$ ipython --no-banner

In [1]: import numpy as np

In [2]: np.set_printoptions(precision=2, suppress=True, linewidth=140, legacy="1.25")

In [3]: tidy = lambda a: np.round(a, 2) + 0

In [4]: M = np.load("mat.npy")

In [5]: M
Out[5]: 
array([[-1,  0, -1,  1,  0],
       [-2,  2, -2, -1, -2],
       [-1,  1,  0, -1, -1],
       [-3,  0,  1,  0, -2],
       [-1,  2,  1, -2, -1],
       [-1,  0,  1, -2,  0],
       [ 1,  0,  2, -3, -1],
       [ 3,  2,  1, -3,  0],
       [ 2,  3,  3, -5,  1],
       [ 4,  5,  4, -6,  0],
       [ 3,  3,  5, -7, -2],
       [ 4,  4,  7, -6, -2],
       [ 3,  2,  8, -4,  0],
       [ 4,  4,  8, -6,  1],
       [ 3,  3,  9, -6,  3],
       [ 2,  2, 10, -4,  3],
       [ 3,  1, 11, -6,  1],
       [ 4, -1, 11, -5,  0],
       [ 4, -2, 12, -3,  1],
       [ 4, -3, 11, -1, -1],
       [ 3, -5,  9,  0,  1],
       [ 1, -5,  7, -2,  2],
       [ 2, -7,  8,  0,  4],
       [ 3, -5, 10, -2,  5],
       [ 3, -6, 12, -4,  5],
       [ 3, -8, 10, -5,  4]])

In [6]: C2 = np.cov(M, rowvar=False)

In [7]: print(np.argsort(-M.std(axis=0).round(6), kind="stable"))
[2 1 3 4 0]

In [8]: tidy(M.std(axis=0))
Out[8]: array([2.07, 3.62, 4.41, 2.27, 2.1 ])

In [9]: print(C2.shape)
(5, 5)

In [10]: print(tidy(np.linalg.eigvalsh(C2)[::-1]))
[29.33 14.36  2.35  1.37  0.92]

In [11]: tidy(np.corrcoef(M.T))
Out[11]: 
array([[ 1.  , -0.06,  0.77, -0.62,  0.35],
       [-0.06,  1.  , -0.43, -0.44, -0.61],
       [ 0.77, -0.43,  1.  , -0.37,  0.6 ],
       [-0.62, -0.44, -0.37,  1.  , -0.07],
       [ 0.35, -0.61,  0.6 , -0.07,  1.  ]])

In [12]: tidy(np.polyfit(M[:, 1], M[:, 2], 1))
Out[12]: array([-0.53,  5.92])
